% ipython --no-banner

In [1]: import numpy as np

In [2]: import numpy.linalg as la

In [3]: np.set_printoptions(precision=2, suppress=True, linewidth=160)

In [4]: X = np.loadtxt("arr.csv", delimiter=",")

In [5]: X
Out[5]: 
array([[ 0.8 , -0.2 ,  0.9 ,  1.41, -1.1 , -0.9 ,  0.4 , -0.3 ,  0.5 ,  0.7 ,  0.3 , -0.7 ,  0.8 ,  0.  ],
       [ 1.  , -0.7 ,  1.  , -7.43,  0.8 ,  2.  , -1.8 ,  0.6 , -0.1 , -0.1 ,  0.3 ,  0.1 , -0.5 ,  0.2 ],
       [-1.6 ,  0.3 , -0.1 , -2.13,  0.5 ,  2.2 , -0.5 ,  1.2 , -1.1 ,  0.1 , -0.2 , -1.2 ,  1.6 ,  0.1 ],
       [ 0.6 ,  0.6 , -0.4 , -4.92, -0.4 ,  0.4 , -1.2 , -1.5 ,  1.3 , -1.9 ,  1.6 , -0.7 ,  1.  ,  0.  ],
       [ 1.6 ,  2.1 ,  0.4 , -3.03,  1.3 , -0.8 , -0.7 ,  1.  ,  0.  , -0.3 ,  0.  ,  0.2 , -0.6 ,  1.1 ],
       [ 0.5 ,  0.5 , -0.4 , -2.07, -1.5 , -0.4 , -0.6 , -1.  ,  1.1 ,  1.2 , -0.1 ,  0.7 , -0.6 ,  0.3 ],
       [ 2.1 , -1.2 ,  0.4 ,  4.  , -1.  ,  0.1 ,  0.9 ,  0.5 ,  1.  ,  0.1 ,  0.6 , -0.3 , -1.2 , -0.4 ],
       [ 0.5 ,  0.5 , -0.9 , -1.51,  0.7 ,  0.8 , -0.5 ,  0.8 ,  0.  ,  0.4 ,  1.7 , -0.3 ,  0.3 ,  1.1 ],
       [ 0.9 , -0.6 , -1.9 , -0.08,  1.8 ,  0.7 ,  0.1 , -1.6 ,  0.2 ,  1.1 , -0.3 , -0.5 , -0.5 ,  1.2 ],
       [ 0.5 , -1.3 ,  0.6 , -0.14,  0.3 , -0.8 , -0.1 , -0.9 , -0.3 ,  0.6 , -0.3 ,  0.5 , -0.7 ,  1.1 ],
       [-2.2 , -0.5 ,  0.9 ,  2.17,  1.1 ,  0.  ,  0.5 , -0.4 , -0.8 ,  0.1 , -0.2 , -2.5 ,  0.8 , -0.4 ],
       [ 0.1 , -0.2 , -0.8 , -3.53,  0.2 , -1.6 , -0.9 ,  1.7 , -1.1 , -1.6 ,  1.2 ,  0.2 ,  0.4 ,  0.4 ],
       [ 0.4 ,  1.  ,  0.9 ,  0.27, -1.4 ,  1.3 ,  0.  ,  0.4 , -1.2 ,  0.5 , -0.7 ,  1.9 ,  0.  , -1.7 ],
       [ 1.  ,  0.7 ,  0.1 ,  4.29, -0.8 ,  0.4 ,  1.  , -1.2 , -1.2 ,  1.5 ,  0.1 , -0.9 ,  0.5 ,  1.6 ],
       [-0.2 , -1.2 ,  0.4 ,  1.68, -2.  ,  0.1 ,  0.4 , -1.2 , -1.2 , -0.6 ,  0.4 ,  0.4 , -0.6 ,  0.3 ],
       [ 0.3 ,  0.3 , -2.6 ,  4.43, -0.2 ,  1.4 ,  1.1 ,  0.2 ,  0.9 ,  1.1 , -0.4 ,  0.5 , -1.9 , -0.7 ],
       [ 0.9 ,  0.  , -0.3 , -2.  ,  0.7 ,  0.1 , -0.6 , -1.2 , -0.2 , -0.2 ,  0.6 , -0.1 ,  0.5 , -0.9 ]])

In [6]: x0 = np.array([1, 3, 0, 0, 1, 2, 2, 1, 0, 0, 1, 3, 2, 3])

In [7]: target = X @ x0

In [8]: target
Out[8]: array([-2.4,  0.9,  4.1,  0.4,  9.9, -0.8, -3.9,  8.8,  1.7, -2.7, -9.3,  0.2,  4.9,  7.1, -4.7,  1.4, -2. ])

In [9]: np.round(la.solve(X.T @ X, X.T @ target), 2) + 0
Out[9]: array([1., 3., 0., 0., 1., 2., 2., 1., 0., 0., 1., 3., 2., 3.])

In [10]: np.round(la.lstsq(X, target)[0], 2) + 0
Out[10]: array([1., 3., 0., 0., 1., 2., 2., 1., 0., 0., 1., 3., 2., 3.])

In [11]: rng = np.random.default_rng(65)

In [12]: target = target + 0.05 * rng.normal(size=17)

In [13]: target
Out[13]: array([-2.46,  0.91,  4.16,  0.32,  9.87, -0.84, -3.9 ,  8.81,  1.64, -2.69, -9.27,  0.29,  4.9 ,  7.16, -4.71,  1.33, -1.97])

In [14]: b, *_ = la.lstsq(X, target)

In [15]: np.round(X.T @ (target - X @ b), 2) + 0
Out[15]: array([0., 0., 0., 0., 0., 0., 0., 0., 0., 0., 0., 0., 0., 0.])

In [16]: b.round()
Out[16]: array([ 1.,  3., -0.,  0.,  1.,  2.,  1.,  1., -0., -0.,  1.,  3.,  2.,  3.])

In [17]: b
Out[17]: array([ 1.02,  2.98, -0.02,  0.13,  1.  ,  2.  ,  1.48,  1.02, -0.02, -0.03,  0.94,  2.98,  2.03,  3.02])

In [18]: round(float(la.norm(target - X @ b)), 2)
Out[18]: 0.06

In [19]: [round(float(la.norm(la.solve(X.T @ X + lam * np.eye(14), X.T @ target))), 2) for lam in (0, 1, 10, 100)]
Out[19]: [6.41, 5.06, 2.94, 0.73]

In [20]: W = np.array([[-1, 5, 6, -8, -2],
    ...:     [9, 2, 6, -6, 1],
    ...:     [8, -4, 1, 6, -9],
    ...:     [0, -6, 1, -6, -5],
    ...:     [9, -1, -3, 7, 6],
    ...:     [1, -5, -1, 7, -5],
    ...:     [4, 3, 2, -7, -7],
    ...:     [2, 8, 1, 1, -1],
    ...:     [5, -1, -5, -8, -2],
    ...:     [8, 5, 8, 0, 1],
    ...:     [-1, 4, -8, 1, -3],
    ...:     [4, -3, -7, -8, 1],
    ...:     [8, -9, -6, -8, -4],
    ...:     [-3, -6, -5, 3, -7]])

In [21]: b = np.array([9, 8, 3, 2, 3])

In [22]: act = np.maximum(X @ W + b, 0)

In [23]: la.matrix_rank(act)
Out[23]: np.int64(5)

In [24]: (act > 0).mean(axis=0)
Out[24]: array([0.65, 0.76, 0.59, 0.59, 0.65])

In [25]: Z = np.array([[-1, 1, -1], [3, 2, -1], [1, 3, 2], [-2, 0, 0], [-3, 2, 0]])

In [26]: (act @ Z).round(6).argmax(axis=1)
Out[26]: array([1, 1, 1, 1, 1, 1, 1, 1, 1, 1, 1, 1, 1, 1, 0, 1, 1])

In [27]: np.unravel_index(np.abs(X).argmax(), X.shape)
Out[27]: (np.int64(1), np.int64(3))

In [28]: np.count_nonzero(X)
Out[28]: np.int64(229)

In [29]: round(la.norm(X), 2)
Out[29]: np.float64(19.27)

In [30]: la.svd(X, compute_uv=False)
Out[30]: array([14.2 ,  6.01,  5.28,  4.92,  4.4 ,  3.95,  3.65,  3.42,  3.13,  2.43,  1.8 ,  1.24,  1.08,  0.15])

In [31]: B = np.c_[X[:, :1] @ np.array([[0]]), np.array([2, 3, 0, 1, -1, 0, 2, -3, -1, -3, 1, 3, 2, 3, 1, 0, 0])]

In [32]: B
Out[32]: 
array([[ 0.,  2.],
       [ 0.,  3.],
       [ 0.,  0.],
       [ 0.,  1.],
       [ 0., -1.],
       [ 0.,  0.],
       [ 0.,  2.],
       [ 0., -3.],
       [ 0., -1.],
       [ 0., -3.],
       [ 0.,  1.],
       [ 0.,  3.],
       [ 0.,  2.],
       [ 0.,  3.],
       [ 0.,  1.],
       [ 0.,  0.],
       [ 0.,  0.]])

In [33]: la.lstsq(X, B[:, 0])[0]
Out[33]: array([0., 0., 0., 0., 0., 0., 0., 0., 0., 0., 0., 0., 0., 0.])

In [34]: feats = np.loadtxt("a.csv", delimiter=",")

In [35]: feats
Out[35]: 
array([[-6.,  0., -2.,  0.,  2., -4.,  2.,  6.,  6., -2., -2.],
       [ 6.,  0.,  2.,  0., -2.,  4., -2., -6., -6.,  2.,  2.],
       [ 0.,  0.,  0.,  0.,  0.,  0.,  0.,  0.,  0.,  0.,  0.],
       [ 6.,  0.,  2.,  0., -2.,  4., -2., -6., -6.,  2.,  2.],
       [ 9.,  0.,  3.,  0., -3.,  6., -3., -9., -9.,  3.,  3.],
       [-6.,  0., -2.,  0.,  2., -4.,  2.,  6.,  6., -2., -2.],
       [ 0.,  0.,  0.,  0.,  0.,  0.,  0.,  0.,  0.,  0.,  0.],
       [-6.,  0., -2.,  0.,  2., -4.,  2.,  6.,  6., -2., -2.],
       [-6.,  0., -2.,  0.,  2., -4.,  2.,  6.,  6., -2., -2.],
       [-3.,  0., -1.,  0.,  1., -2.,  1.,  3.,  3., -1., -1.],
       [-9.,  0., -3.,  0.,  3., -6.,  3.,  9.,  9., -3., -3.],
       [-9.,  0., -3.,  0.,  3., -6.,  3.,  9.,  9., -3., -3.],
       [ 6.,  0.,  2.,  0., -2.,  4., -2., -6., -6.,  2.,  2.],
       [ 6.,  0.,  2.,  0., -2.,  4., -2., -6., -6.,  2.,  2.],
       [-3.,  0., -1.,  0.,  1., -2.,  1.,  3.,  3., -1., -1.],
       [-3.,  0., -1.,  0.,  1., -2.,  1.,  3.,  3., -1., -1.]])

In [36]: la.lstsq(feats[:-1].T, feats[-1])[2]
Out[36]: np.int32(1)

In [37]: def softmax(z):
    ...:     e = np.exp(z - z.max(axis=-1, keepdims=True))
    ...:     return e / e.sum(axis=-1, keepdims=True)
    ...: 

In [38]: softmax(feats).sum(axis=1)
Out[38]: array([1., 1., 1., 1., 1., 1., 1., 1., 1., 1., 1., 1., 1., 1., 1., 1.])

In [39]: np.round(softmax(feats[0]), 2) + 0
Out[39]: array([0.  , 0.  , 0.  , 0.  , 0.01, 0.  , 0.01, 0.49, 0.49, 0.  , 0.  ])

In [40]: scores = feats @ feats.T / np.sqrt(11)

In [41]: softmax(scores).round(6).argmax(axis=1)
Out[41]: array([10,  4,  0,  4,  4, 10,  0, 10, 10, 10, 10, 10,  4,  4, 10, 10])

In [42]: softmax(scores)[0] @ feats
Out[42]: array([-9.,  0., -3.,  0.,  3., -6.,  3.,  9.,  9., -3., -3.])

In [43]: round(la.norm(feats, 2) / la.norm(feats), 2)
Out[43]: np.float64(1.0)

In [44]: np.argsort(-la.norm(feats, axis=0).round(6), kind="stable")[:3]
Out[44]: array([0, 7, 8])

In [45]: [round(float(x), 2) for x in la.svd(feats, compute_uv=False)[:3]]
Out[45]: [47.24, 0.0, 0.0]

In [46]: rank = la.matrix_rank(feats)

In [47]: rank
Out[47]: np.int64(1)

In [48]: null = la.svd(feats)[2][rank:].T

In [49]: np.round(null @ null.T, 2) + 0
Out[49]: 
array([[ 0.75,  0.  , -0.08,  0.  ,  0.08, -0.17,  0.08,  0.25,  0.25, -0.08, -0.08],
       [ 0.  ,  1.  ,  0.  ,  0.  ,  0.  ,  0.  ,  0.  ,  0.  ,  0.  ,  0.  ,  0.  ],
       [-0.08,  0.  ,  0.97,  0.  ,  0.03, -0.06,  0.03,  0.08,  0.08, -0.03, -0.03],
       [ 0.  ,  0.  ,  0.  ,  1.  ,  0.  ,  0.  ,  0.  ,  0.  ,  0.  ,  0.  ,  0.  ],
       [ 0.08,  0.  ,  0.03,  0.  ,  0.97,  0.06, -0.03, -0.08, -0.08,  0.03,  0.03],
       [-0.17,  0.  , -0.06,  0.  ,  0.06,  0.89,  0.06,  0.17,  0.17, -0.06, -0.06],
       [ 0.08,  0.  ,  0.03,  0.  , -0.03,  0.06,  0.97, -0.08, -0.08,  0.03,  0.03],
       [ 0.25,  0.  ,  0.08,  0.  , -0.08,  0.17, -0.08,  0.75, -0.25,  0.08,  0.08],
       [ 0.25,  0.  ,  0.08,  0.  , -0.08,  0.17, -0.08, -0.25,  0.75,  0.08,  0.08],
       [-0.08,  0.  , -0.03,  0.  ,  0.03, -0.06,  0.03,  0.08,  0.08,  0.97, -0.03],
       [-0.08,  0.  , -0.03,  0.  ,  0.03, -0.06,  0.03,  0.08,  0.08, -0.03,  0.97]])

In [50]: [int(la.matrix_rank(np.delete(feats, i, axis=0))) for i in range(16)]
Out[50]: [1, 1, 1, 1, 1, 1, 1, 1, 1, 1, 1, 1, 1, 1, 1, 1]

In [51]: np.allclose(feats @ null, 0)
Out[51]: True

In [52]: W0 = np.load("block11.npy")

In [53]: W0
Out[53]: 
array([[ 0.03, -0.45,  0.09, -0.03,  0.12, -0.06,  0.42, -0.09, -0.21, -0.15, -0.12],
       [-0.07,  1.05, -0.21,  0.07, -0.28,  0.14, -0.98,  0.21,  0.49,  0.35,  0.28],
       [ 0.07, -1.05,  0.21, -0.07,  0.28, -0.14,  0.98, -0.21, -0.49, -0.35, -0.28],
       [ 0.02, -0.3 ,  0.06, -0.02,  0.08, -0.04,  0.28, -0.06, -0.14, -0.1 , -0.08],
       [-0.06,  0.9 , -0.18,  0.06, -0.24,  0.12, -0.84,  0.18,  0.42,  0.3 ,  0.24],
       [ 0.08, -1.2 ,  0.24, -0.08,  0.32, -0.16,  1.12, -0.24, -0.56, -0.4 , -0.32],
       [-0.07,  1.05, -0.21,  0.07, -0.28,  0.14, -0.98,  0.21,  0.49,  0.35,  0.28],
       [-0.01,  0.15, -0.03,  0.01, -0.04,  0.02, -0.14,  0.03,  0.07,  0.05,  0.04],
       [-0.11,  1.65, -0.33,  0.11, -0.44,  0.22, -1.54,  0.33,  0.77,  0.55,  0.44],
       [-0.07,  1.05, -0.21,  0.07, -0.28,  0.14, -0.98,  0.21,  0.49,  0.35,  0.28],
       [ 0.11, -1.65,  0.33, -0.11,  0.44, -0.22,  1.54, -0.33, -0.77, -0.55, -0.44]])

In [54]: f, v = W0[9], W0[1]

In [55]: round(f @ f, 2)
Out[55]: np.float64(2.7)

In [56]: round(float(f @ v), 2)
Out[56]: 2.7

In [57]: p = (f @ v) / (f @ f) * f

In [58]: v - p
Out[58]: array([0., 0., 0., 0., 0., 0., 0., 0., 0., 0., 0.])

In [59]: la.matrix_rank(np.outer(f, v))
Out[59]: np.int64(1)

In [60]: (v - p) @ f
Out[60]: np.float64(0.0)

In [61]: np.round(np.outer(f, v), 2) + 0
Out[61]: 
array([[ 0.  , -0.07,  0.01,  0.  ,  0.02, -0.01,  0.07, -0.01, -0.03, -0.02, -0.02],
       [-0.07,  1.1 , -0.22,  0.07, -0.29,  0.15, -1.03,  0.22,  0.51,  0.37,  0.29],
       [ 0.01, -0.22,  0.04, -0.01,  0.06, -0.03,  0.21, -0.04, -0.1 , -0.07, -0.06],
       [ 0.  ,  0.07, -0.01,  0.  , -0.02,  0.01, -0.07,  0.01,  0.03,  0.02,  0.02],
       [ 0.02, -0.29,  0.06, -0.02,  0.08, -0.04,  0.27, -0.06, -0.14, -0.1 , -0.08],
       [-0.01,  0.15, -0.03,  0.01, -0.04,  0.02, -0.14,  0.03,  0.07,  0.05,  0.04],
       [ 0.07, -1.03,  0.21, -0.07,  0.27, -0.14,  0.96, -0.21, -0.48, -0.34, -0.27],
       [-0.01,  0.22, -0.04,  0.01, -0.06,  0.03, -0.21,  0.04,  0.1 ,  0.07,  0.06],
       [-0.03,  0.51, -0.1 ,  0.03, -0.14,  0.07, -0.48,  0.1 ,  0.24,  0.17,  0.14],
       [-0.02,  0.37, -0.07,  0.02, -0.1 ,  0.05, -0.34,  0.07,  0.17,  0.12,  0.1 ],
       [-0.02,  0.29, -0.06,  0.02, -0.08,  0.04, -0.27,  0.06,  0.14,  0.1 ,  0.08]])

In [62]: rank = la.matrix_rank(W0)

In [63]: rank
Out[63]: np.int64(1)

In [64]: null = la.svd(W0)[2][rank:].T

In [65]: np.round(null @ null.T, 2) + 0
Out[65]: 
array([[ 1.  ,  0.03, -0.01,  0.  , -0.01,  0.  , -0.03,  0.01,  0.01,  0.01,  0.01],
       [ 0.03,  0.59,  0.08, -0.03,  0.11, -0.05,  0.38, -0.08, -0.19, -0.14, -0.11],
       [-0.01,  0.08,  0.98,  0.01, -0.02,  0.01, -0.08,  0.02,  0.04,  0.03,  0.02],
       [ 0.  , -0.03,  0.01,  1.  ,  0.01,  0.  ,  0.03, -0.01, -0.01, -0.01, -0.01],
       [-0.01,  0.11, -0.02,  0.01,  0.97,  0.01, -0.1 ,  0.02,  0.05,  0.04,  0.03],
       [ 0.  , -0.05,  0.01,  0.  ,  0.01,  0.99,  0.05, -0.01, -0.03, -0.02, -0.01],
       [-0.03,  0.38, -0.08,  0.03, -0.1 ,  0.05,  0.64,  0.08,  0.18,  0.13,  0.1 ],
       [ 0.01, -0.08,  0.02, -0.01,  0.02, -0.01,  0.08,  0.98, -0.04, -0.03, -0.02],
       [ 0.01, -0.19,  0.04, -0.01,  0.05, -0.03,  0.18, -0.04,  0.91, -0.06, -0.05],
       [ 0.01, -0.14,  0.03, -0.01,  0.04, -0.02,  0.13, -0.03, -0.06,  0.95, -0.04],
       [ 0.01, -0.11,  0.02, -0.01,  0.03, -0.01,  0.1 , -0.02, -0.05, -0.04,  0.97]])

In [66]: [int(la.matrix_rank(W0[:i])) for i in range(1, len(W0) + 1)]
Out[66]: [1, 1, 1, 1, 1, 1, 1, 1, 1, 1, 1]

In [67]: np.allclose(W0 @ null, 0)
Out[67]: True

In [68]: [int(la.matrix_rank(W0[:, :j + 1])) for j in range(11)]
Out[68]: [1, 1, 1, 1, 1, 1, 1, 1, 1, 1, 1]

In [69]: arr = np.array([[0.12, 0.48, -0.96, -0.18, 0.54, 0.48, -0.18],
    ...:     [-0.03, -0.75, 0.63, 0.24, -0.18, -0.57, 0.45],
    ...:     [-0.45, -4.11, 5.03, 1.39, -2.19, -3.45, 2.16],
    ...:     [0.09, -0.69, -0.07, 0.19, 0.33, -0.39, 0.54],
    ...:     [0.13, -2.63, 0.91, 0.78, 0.36, -1.73, 1.83],
    ...:     [0.49, -2.03, -1.45, 0.5, 1.92, -0.89, 1.83],
    ...:     [0.04, -1.1, 0.46, 0.33, 0.09, -0.74, 0.75],
    ...:     [0.07, -1.61, 0.61, 0.48, 0.18, -1.07, 1.11],
    ...:     [0.02, 0.92, -0.68, -0.29, 0.15, 0.68, -0.57]])

In [70]: arr
Out[70]: 
array([[ 0.12,  0.48, -0.96, -0.18,  0.54,  0.48, -0.18],
       [-0.03, -0.75,  0.63,  0.24, -0.18, -0.57,  0.45],
       [-0.45, -4.11,  5.03,  1.39, -2.19, -3.45,  2.16],
       [ 0.09, -0.69, -0.07,  0.19,  0.33, -0.39,  0.54],
       [ 0.13, -2.63,  0.91,  0.78,  0.36, -1.73,  1.83],
       [ 0.49, -2.03, -1.45,  0.5 ,  1.92, -0.89,  1.83],
       [ 0.04, -1.1 ,  0.46,  0.33,  0.09, -0.74,  0.75],
       [ 0.07, -1.61,  0.61,  0.48,  0.18, -1.07,  1.11],
       [ 0.02,  0.92, -0.68, -0.29,  0.15,  0.68, -0.57]])

In [71]: Uu, sig, vt = la.svd(arr, full_matrices=False)

In [72]: np.round(Uu.T @ Uu, 2) + 0
Out[72]: 
array([[1., 0., 0., 0., 0., 0., 0.],
       [0., 1., 0., 0., 0., 0., 0.],
       [0., 0., 1., 0., 0., 0., 0.],
       [0., 0., 0., 1., 0., 0., 0.],
       [0., 0., 0., 0., 1., 0., 0.],
       [0., 0., 0., 0., 0., 1., 0.],
       [0., 0., 0., 0., 0., 0., 1.]])

In [73]: np.abs(vt[0])
Out[73]: array([0.03, 0.59, 0.51, 0.19, 0.16, 0.45, 0.35])
